% ipython --no-banner

In [1]: import numpy as np

In [2]: import numpy.linalg as la

In [3]: np.set_printoptions(precision=3, suppress=True, linewidth=160)

In [4]: arr = np.loadtxt("x.csv", delimiter=",")

In [5]: arr
Out[5]: 
array([[ 4.,  3.,  3.,  2.,  3.,  2.,  2.,  3.,  2.,  2.,  2.,  3.,  2.,  1.,  3.],
       [ 0., 11.,  0.,  2.,  2.,  0.,  2.,  3.,  2.,  2.,  3.,  2.,  1.,  3.,  0.],
       [ 3.,  0.,  1.,  1.,  1.,  3.,  0.,  2.,  0.,  0.,  0.,  3.,  2.,  1.,  3.],
       [ 0.,  2.,  2., 11.,  1.,  0.,  2.,  2.,  1.,  1.,  0.,  0.,  2.,  1.,  1.],
       [ 2.,  2.,  1.,  1.,  4.,  0.,  0.,  0.,  1.,  0.,  2.,  2.,  1.,  0.,  3.],
       [ 1.,  3.,  0.,  1.,  1.,  2.,  2.,  0.,  0.,  2.,  0.,  3.,  0.,  0.,  0.],
       [ 1.,  2.,  2.,  2.,  2.,  3.,  2.,  3.,  0.,  0.,  2.,  1.,  1.,  1.,  3.],
       [ 0.,  0.,  2.,  1.,  0.,  1.,  1.,  3.,  3.,  0.,  1.,  3.,  1.,  0.,  0.],
       [ 3.,  2.,  2.,  2.,  3.,  3.,  1.,  3.,  5.,  1.,  1.,  3.,  2.,  2.,  0.],
       [ 2.,  3.,  0.,  0.,  0.,  2.,  2.,  3.,  1.,  8.,  1.,  0.,  2.,  1.,  1.],
       [ 3.,  0.,  1.,  2.,  1.,  3.,  0.,  1.,  2.,  2.,  8.,  1.,  3.,  0.,  1.],
       [ 1.,  1.,  2.,  0.,  3.,  2.,  0.,  3.,  1.,  3.,  0.,  9.,  1.,  2.,  3.],
       [ 3.,  1.,  2.,  0.,  2.,  0.,  0.,  1.,  2.,  1.,  1.,  2.,  0.,  3.,  0.],
       [ 2.,  3.,  1.,  1.,  1.,  1.,  3.,  0.,  1.,  2.,  1.,  0.,  1.,  8.,  2.],
       [ 0.,  1.,  3.,  1.,  0.,  3.,  2.,  0.,  0.,  2.,  2.,  3.,  1.,  3., 10.]])

In [6]: W1 = np.array([[2, 0, 3, 0, 2],
   ...:     [2, 3, 3, 1, 1],
   ...:     [1, 0, 0, 1, 1],
   ...:     [0, 2, 3, 3, 3],
   ...:     [1, 3, 2, 3, 2],
   ...:     [3, 2, 1, 2, 3],
   ...:     [0, 0, 3, 1, 1],
   ...:     [0, 1, 3, 0, 0],
   ...:     [2, 1, 1, 0, 3],
   ...:     [3, 3, 2, 1, 3],
   ...:     [0, 1, 3, 1, 0],
   ...:     [2, 0, 0, 3, 0],
   ...:     [1, 3, 2, 0, 3],
   ...:     [2, 2, 1, 3, 3],
   ...:     [0, 1, 2, 0, 3]])

In [7]: coef = np.array([2, 0, 0, 0, 0])

In [8]: hid = np.maximum(arr @ W1 + coef, 0)

In [9]: la.matrix_rank(hid)
Out[9]: np.int64(5)

In [10]: print((hid > 0).mean(axis=0))
[1. 1. 1. 1. 1.]

In [11]: print((hid > 0).astype(int))
[[1 1 1 1 1]
 [1 1 1 1 1]
 [1 1 1 1 1]
 [1 1 1 1 1]
 [1 1 1 1 1]
 [1 1 1 1 1]
 [1 1 1 1 1]
 [1 1 1 1 1]
 [1 1 1 1 1]
 [1 1 1 1 1]
 [1 1 1 1 1]
 [1 1 1 1 1]
 [1 1 1 1 1]
 [1 1 1 1 1]
 [1 1 1 1 1]]

In [12]: C = np.array([[3, 3, 2], [2, 3, 3], [1, 0, 2], [0, 2, 2], [1, 3, 0]])

In [13]: W1 @ C
Out[13]: 
array([[11, 12, 10],
       [16, 20, 21],
       [ 4,  8,  4],
       [10, 21, 18],
       [13, 24, 21],
       [17, 28, 18],
       [ 4,  5,  8],
       [ 5,  3,  9],
       [12, 18,  9],
       [20, 29, 21],
       [ 5,  5, 11],
       [ 6, 12, 10],
       [14, 21, 15],
       [14, 27, 18],
       [ 7, 12,  7]])

In [14]: np.count_nonzero(arr)
Out[14]: np.int64(170)

In [15]: np.abs(arr).max()
Out[15]: np.float64(11.0)

In [16]: def softmax(z):
    ...:     e = np.exp(z - z.max(axis=-1, keepdims=True))
    ...:     return e / e.sum(axis=-1, keepdims=True)
    ...: 

In [17]: print(softmax(arr).sum(axis=1))
[1. 1. 1. 1. 1. 1. 1. 1. 1. 1. 1. 1. 1. 1. 1.]

In [18]: print(softmax(arr[4]))
[0.062 0.062 0.023 0.023 0.455 0.008 0.008 0.008 0.023 0.008 0.062 0.062 0.023 0.008 0.167]

In [19]: softmax(arr[4] + -3)
Out[19]: array([0.062, 0.062, 0.023, 0.023, 0.455, 0.008, 0.008, 0.008, 0.023, 0.008, 0.062, 0.062, 0.023, 0.008, 0.167])

In [20]: scores = arr @ arr.T / np.sqrt(15)

In [21]: print(softmax(scores).round(6).argmax(axis=1))
[ 0  1 11  3  0  1  0  8  8  9 10 11  8 13 14]

In [22]: K = np.load("block9.npy")

In [23]: K
Out[23]: 
array([[-0.149, -0.119,  0.47 ],
       [-0.935, -0.876,  1.   ],
       [ 0.05 ,  0.04 , -0.168],
       [ 0.197,  0.159, -0.592],
       [-0.336, -0.273,  0.831],
       [ 0.462,  0.38 , -0.935],
       [-0.462, -0.38 ,  0.935],
       [ 0.   ,  0.   ,  0.   ],
       [ 0.762,  0.664, -0.998],
       [ 0.197,  0.159, -0.592],
       [-0.245, -0.197,  0.691],
       [ 0.197,  0.159, -0.592],
       [-0.245, -0.197,  0.691],
       [ 0.501,  0.414, -0.954],
       [ 0.862,  0.778, -1.   ],
       [ 0.05 ,  0.04 , -0.168],
       [-0.664, -0.565,  0.991],
       [-0.291, -0.235,  0.77 ],
       [ 0.05 ,  0.04 , -0.168],
       [-0.782, -0.686,  0.998],
       [-0.336, -0.273,  0.831],
       [ 0.291,  0.235, -0.77 ],
       [ 0.   ,  0.   ,  0.   ],
       [-0.149, -0.119,  0.47 ],
       [ 0.537,  0.446, -0.967],
       [-0.245, -0.197,  0.691],
       [ 0.05 ,  0.04 , -0.168],
       [-0.422, -0.345,  0.91 ],
       [ 0.245,  0.197, -0.691],
       [-0.422, -0.345,  0.91 ],
       [-0.336, -0.273,  0.831],
       [-0.245, -0.197,  0.691]])

In [24]: C2 = K.T @ K

In [25]: np.allclose(C2, C2.T)
Out[25]: True

In [26]: la.matrix_rank(C2)
Out[26]: np.int64(3)

In [27]: (K @ K.T).shape
Out[27]: (32, 32)

In [28]: print(C2)
[[ 5.552  4.787 -9.281]
 [ 4.787  4.139 -7.87 ]
 [-9.281 -7.87  17.475]]

In [29]: la.eigvalsh(C2)[::-1]
Out[29]: array([26.356,  0.808,  0.001])

In [30]: print(np.diag(C2))
[ 5.552  4.139 17.475]
